$ python3 -q
>>> import numpy as np
>>> np.set_printoptions(precision=2, suppress=True, linewidth=200, sign=" ")
>>> rd = lambda a: np.round(a, 2) + 0
>>> A = -2 * np.eye(7) + np.ones((7, 7))
>>> print(A)
[[-1.  1.  1.  1.  1.  1.  1.]
 [ 1. -1.  1.  1.  1.  1.  1.]
 [ 1.  1. -1.  1.  1.  1.  1.]
 [ 1.  1.  1. -1.  1.  1.  1.]
 [ 1.  1.  1.  1. -1.  1.  1.]
 [ 1.  1.  1.  1.  1. -1.  1.]
 [ 1.  1.  1.  1.  1.  1. -1.]]
>>> print([round(float(np.linalg.det(A[:i, :i])), 2) + 0 for i in range(1, 8)])
[-1.0, 0.0, 4.0, -16.0, 48.0, -128.0, 320.0]
>>> print(np.all(np.linalg.eigvalsh(A) > 0))
False
>>> rng = np.random.default_rng(303313)
>>> idx = rng.permutation(7)
>>> Y = A[:, idx] * rng.choice([-1, 1], 7)
>>> print(Y)
[[ 1. -1. -1. -1.  1. -1.  1.]
 [ 1.  1. -1.  1.  1. -1.  1.]
 [-1. -1. -1.  1.  1. -1.  1.]
 [ 1. -1.  1.  1.  1. -1.  1.]
 [ 1. -1. -1.  1.  1. -1. -1.]
 [ 1. -1. -1.  1. -1. -1.  1.]
 [ 1. -1. -1.  1.  1.  1.  1.]]
>>> Uu, _, Vh = np.linalg.svd(A.T @ Y)
>>> print(rd(np.linalg.lstsq(A, Y)[0]))
[[ 0.  0.  0.  1.  0.  0.  0.]
 [ 0. -1.  0.  0.  0.  0.  0.]
 [ 1.  0.  0.  0.  0.  0.  0.]
 [ 0.  0. -1.  0.  0.  0.  0.]
 [ 0.  0.  0.  0.  0.  0.  1.]
 [ 0.  0.  0.  0.  1.  0.  0.]
 [ 0.  0.  0.  0.  0. -1.  0.]]
>>> print(idx)
[ 2  1  3  0  5  6  4]
>>> print(rd(np.fft.fft(A[0])))
[ 5.+0.j -2.+0.j -2.+0.j -2.+0.j -2.+0.j -2.+0.j -2.+0.j]
>>> print(rd(np.sort(np.abs(np.linalg.eigvals(A)))))
[ 2.  2.  2.  2.  2.  2.  5.]
>>> Y = A / np.sqrt((A ** 2).mean(axis=1, keepdims=True))
>>> print(rd(np.linalg.norm(Y, axis=1)))
[ 2.65  2.65  2.65  2.65  2.65  2.65  2.65]
>>> print(Y[5])
[ 1.  1.  1.  1.  1. -1.  1.]
>>> print(np.linalg.matrix_rank(Y) == np.linalg.matrix_rank(A))
True
>>> X = np.array([[0, 0, 0, 0, 0, 0], [0, 0, 0, 0, 1, 2], [0, 0, 1, 0, 0, 0]])
>>> print(np.argsort(-np.linalg.norm(X, axis=0).round(6), kind="stable")[:3])
[ 5  2  4]
>>> print(rd(np.linalg.norm(X, 2) / np.linalg.norm(X)))
0.91
>>> Uu, sigma, Vh = np.linalg.svd(X)
>>> print(rd(sigma))
[ 2.24  1.    0.  ]
>>> Y = Uu[:, :2] @ np.diag(sigma[:2]) @ Vh[:2]
>>> print(np.linalg.matrix_rank(X, rtol=0.05))
2
>>> print(Y)
[[ 0.  0.  0.  0.  0.  0.]
 [ 0.  0.  0.  0.  1.  2.]
 [ 0.  0.  1.  0.  0.  0.]]
>>> def softmax(z):
...     e = np.exp(z - z.max(axis=-1, keepdims=True))
...     return e / e.sum(axis=-1, keepdims=True)
... 
>>> print(rd(softmax(10 * X[2])))
[ 0.  0.  1.  0.  0.  0.]
>>> print(rd(softmax(X[2])))
[ 0.13  0.13  0.35  0.13  0.13  0.13]
>>> print(rd(softmax(X[2] + -2)))
[ 0.13  0.13  0.35  0.13  0.13  0.13]
>>> scores = X @ X.T / np.sqrt(6)
>>> print(rd(softmax(scores)))
[[ 0.33  0.33  0.33]
 [ 0.1   0.79  0.1 ]
 [ 0.29  0.29  0.43]]
>>> Y = np.array([[0, -1, 0, -1, 0, 0],
...     [2, -1, 0, 1, 0, 0],
...     [2, 2, -1, -1, -2, 1],
...     [2, -1, -2, -2, -2, -2],
...     [2, 2, -2, 0, 2, -2],
...     [-1, -2, -2, -2, -2, 1]])
>>> E = np.triu(Y, 1)
>>> print(E)
[[ 0 -1  0 -1  0  0]
 [ 0  0  0  1  0  0]
 [ 0  0  0 -1 -2  1]
 [ 0  0  0  0 -2 -2]
 [ 0  0  0  0  0 -2]
 [ 0  0  0  0  0  0]]
>>> # triangular: eigenvalues sit on the diagonal
>>> r = np.linalg.matrix_rank(E)
>>> print(r)
4
>>> N = np.linalg.svd(E)[2][r:].T
>>> print([int(np.linalg.matrix_rank(E[:, :j + 1])) for j in range(6)])
[0, 1, 1, 2, 3, 4]
>>> print(rd(E @ N))
[[ 0.  0.]
 [ 0.  0.]
 [ 0.  0.]
 [ 0.  0.]
 [ 0.  0.]
 [ 0.  0.]]
>>> print(np.allclose(E @ N, 0))
True
>>> print(rd(np.sort(np.linalg.eigvals(E))))
[ 0.  0.  0.  0.  0.  0.]
>>> F = np.maximum(np.array([[2], [1], [0], [1], [0], [1], [0], [2], [2], [0], [1], [0]]) @ np.array([[3, -2, 2]]) + np.array([-3, 1, -4]), 0)
>>> print(F)
[[ 3  0  0]
 [ 0  0  0]
 [ 0  1  0]
 [ 0  0  0]
 [ 0  1  0]
 [ 0  0  0]
 [ 0  1  0]
 [ 3  0  0]
 [ 3  0  0]
 [ 0  1  0]
 [ 0  0  0]
 [ 0  1  0]]
>>> r = np.linalg.matrix_rank(F)
>>> print(r)
2
>>> N = np.linalg.svd(F)[2][r:].T
>>> print(N[:, 0] / N[np.abs(N[:, 0]).round(6).argmax(), 0])
[ 0.  0.  1.]
>>> print([int(np.linalg.matrix_rank(np.delete(F, i, axis=0))) for i in range(12)])
[2, 2, 2, 2, 2, 2, 2, 2, 2, 2, 2, 2]
>>> Uu, sigma, Vh = np.linalg.svd(F)
>>> print(np.argmax(sigma[:-1] / (sigma[1:] + 1e-6)) + 1)
2
>>> print(rd(sigma))
[ 5.2   2.24  0.  ]
>>> Y = Uu[:, :2] @ np.diag(sigma[:2]) @ Vh[:2]
>>> print(rd(np.linalg.norm(F - Y, 2)), sigma[2])
0.0 0.0
>>> print(rd(np.abs(F - Y).max()))
0.0
>>> print(np.linalg.matrix_rank(Y))
2
>>> Y = np.array([[0, 4], [-2, 2], [4, -2], [3, -4]])
>>> basis = np.array([[2, -1, 2, 1], [-1, 1, 1, -2]])
>>> arr = Y @ basis
>>> print(arr)
[[-4  4  4 -8]
 [-6  4 -2 -6]
 [10 -6  6  8]
 [10 -7  2 11]]
>>> # looks like rank 2
>>> print(rd(np.sort(np.abs(np.linalg.eigvals(arr)))))
[  0.     0.     3.18  13.82]
>>> print(arr @ arr)
[[-48  32 -16 -48]
 [-80  46 -56 -58]
 [136 -76 104  92]
 [132 -77  88  99]]
>>> print(rd(np.linalg.det(arr)))
0.0
>>> print(np.trace(arr))
17
>>> print(np.allclose(arr @ arr.T, arr.T @ arr))
False
>>> print(np.allclose(arr, arr.T))
False
>>> r = np.linalg.matrix_rank(arr)
>>> print(r)
2
>>> N = np.linalg.svd(arr)[2][r:].T
>>> print(np.linalg.matrix_rank(arr.T @ arr), np.linalg.matrix_rank(arr @ arr.T))
2 2
>>> print([int(np.linalg.matrix_rank(arr[:i])) for i in range(1, len(arr) + 1)])
[1, 2, 2, 2]
>>> print(rd(N @ N.T))
[[ 0.57  0.25 -0.3  -0.31]
 [ 0.25  0.82  0.02  0.3 ]
 [-0.3   0.02  0.18  0.25]
 [-0.31  0.3   0.25  0.43]]
>>> print(np.allclose(arr @ N, 0))
True
>>> print([int(np.linalg.matrix_rank(np.delete(arr, i, axis=0))) for i in range(4)])
[2, 2, 2, 2]
>>> print(np.argsort(-np.linalg.norm(arr, axis=0).round(6), kind="stable")[:3])
[ 3  0  1]
>>> print(rd(np.linalg.norm(arr, 2) / np.linalg.norm(arr)))
0.96
>>> print(np.linalg.matrix_rank(arr, rtol=0.1))
2
>>> Y = arr[0, 0] * arr[1:] - np.outer(arr[1:, 0], arr[0])
>>> print(Y)
[[  0   8  32 -24]
 [  0 -16 -64  48]
 [  0 -12 -48  36]]
>>> print(np.flatnonzero(~Y.round(6).any(axis=1)))
[]
>>> print(arr[:, 0] / arr[0, 0])
[ 1.   1.5 -2.5 -2.5]
>>> print(np.linalg.matrix_rank(Y), np.linalg.matrix_rank(arr))
1 2
>>> print(arr.ravel(order="F"))
[-4 -6 10 10  4  4 -6 -7  4 -2  6  2 -8 -6  8 11]
>>> blk = arr.reshape(4, 2, -1)
>>> print(blk.transpose(1, 0, 2))
[[[-4  4]
  [-6  4]
  [10 -6]
  [10 -7]]

 [[ 4 -8]
  [-2 -6]
  [ 6  8]
  [ 2 11]]]
>>> print(np.einsum("ihd,jhd->hij", blk, blk).shape)
(2, 4, 4)
>>> K = np.array([[9, 9, 0, 0], [2, 8, 0, 0], [0, 0, 9, 9], [0, 0, 2, 8]])
>>> # 2 groups of indices that never mix
>>> idx = rng.permutation(4)
>>> print(idx)
[ 3  0  2  1]
>>> Y = K[idx][:, idx]
>>> print(np.allclose(Y, K))
False
>>> print(np.trace(Y))
34
>>> feats = np.load("case0.npy")
>>> print(rd(feats))
[[ 0.97 -0.1  -0.03  0.23]
 [-0.1   0.7  -0.1   0.7 ]
 [-0.03 -0.1   0.97  0.23]
 [ 0.23  0.7   0.23 -0.63]]
>>> # columns are unit length and at right angles
>>> print(rd(feats[:, 3] @ feats[:, 1]))
0.0
>>> print(rd(np.linalg.norm(feats, axis=0)))
[ 1.  1.  1.  1.]
>>> q, evecs = np.linalg.qr(feats[:, :2])[0], np.linalg.qr(feats[:, 2:])[0]
>>> sigma = np.linalg.svd(q.T @ evecs, compute_uv=False)
>>> print(rd(np.linalg.norm(q @ q.T - evecs @ evecs.T, 2)))
1.0
>>> print(rd(np.degrees(np.arccos(sigma.clip(0, 1)))))
[ 90.  90.]
>>> print((sigma > 0.9).sum())
0
>>> w, evecs = np.linalg.eigh(feats)
>>> x0 = np.array([3, -1, 2, 1])
>>> print(rd(evecs * np.maximum(w, 0) @ evecs.T))
[[ 0.98 -0.05 -0.02  0.12]
 [-0.05  0.85 -0.05  0.35]
 [-0.02 -0.05  0.98  0.12]
 [ 0.12  0.35  0.12  0.18]]
>>> print(rd(x0 @ feats @ x0 / (x0 @ x0)), rd(w[0]), w[-1])
0.94 -1.0 1.0
>>> print(rd(np.linalg.eigvalsh(feats[1:, 1:])))
[-0.97  1.    1.  ]
>>> print(rd(evecs * np.abs(w) @ evecs.T))
[[ 1.  0.  0.  0.]
 [ 0.  1.  0.  0.]
 [ 0.  0.  1.  0.]
 [ 0.  0.  0.  1.]]
>>> M = np.loadtxt("run11.csv", delimiter=",")
>>> print(M)
[[ 5.  1.  0.  0.]
 [ 0.  5.  1.  0.]
 [ 0.  0.  5.  1.]
 [ 0.  0.  0.  5.]]
>>> print(M @ M)
[[ 25.  10.   1.   0.]
 [  0.  25.  10.   1.]
 [  0.   0.  25.  10.]
 [  0.   0.   0.  25.]]
>>> q, evecs = np.linalg.qr(M[:, :2])[0], np.linalg.qr(M[:, 2:])[0]
>>> sigma = np.linalg.svd(q.T @ evecs, compute_uv=False)
>>> print(rd(np.degrees(np.arccos(sigma.clip(0, 1)))))
[ 78.47  90.  ]
>>> print(rd(sigma))
[ 0.2  0. ]
>>> print((sigma > 0.9).sum())
0
>>> print(rd(np.linalg.norm(q @ q.T - evecs @ evecs.T, 2)))
1.0
>>> x0 = np.array([0, 2, 0, 0])
>>> h1 = np.maximum(M @ x0, 0)
>>> print(rd(np.tanh(M @ x0)))
[ 0.96  1.    0.    0.  ]
>>> print(np.maximum(M @ (3 * x0), 0))
[  6.  30.   0.   0.]
>>> print(np.flatnonzero(h1 > 1e-9))
[ 0  1]
>>> print(np.maximum(M @ x0, 0) - np.maximum(-M @ x0, 0))
[  2.  10.   0.   0.]
>>> P = np.triu(np.array([[2, 7, 4, 2], [2, 6, 1, 3], [9, 9, 5, 1], [3, 9, 7, 1]]), 1) + np.eye(4)
>>> Y = P @ M @ np.linalg.inv(P)
>>> print(np.poly(Y))
[   1.  -20.  150. -500.  625.]
>>> print(np.trace(Y), np.trace(M))
20.0 20.0
>>> print(P @ M - M @ P)
[[ 0.  0.  6.  1.]
 [ 0.  0.  0.  0.]
 [ 0.  0.  0.  0.]
 [ 0.  0.  0.  0.]]
>>> print(Y)
[[ 5.  1.  6. -5.]
 [ 0.  5.  1.  0.]
 [ 0.  0.  5.  1.]
 [ 0.  0.  0.  5.]]
>>> Y = M + rng.integers(-2, 3, (4, 2)) @ rng.integers(-2, 3, (2, 4))
>>> print(Y)
[[ 7.  1. -2.  1.]
 [ 1.  6. -2.  0.]
 [-3. -1. 10.  0.]
 [ 2.  0. -2.  6.]]
>>> print(np.abs(Y - M).sum(axis=1))
[  5.   5.  10.   5.]
>>> print(Y - M)
[[ 2.  0. -2.  1.]
 [ 1.  1. -3.  0.]
 [-3. -1.  5. -1.]
 [ 2.  0. -2.  1.]]
>>> print(np.linalg.matrix_rank(Y - M, tol=1e-8))
2
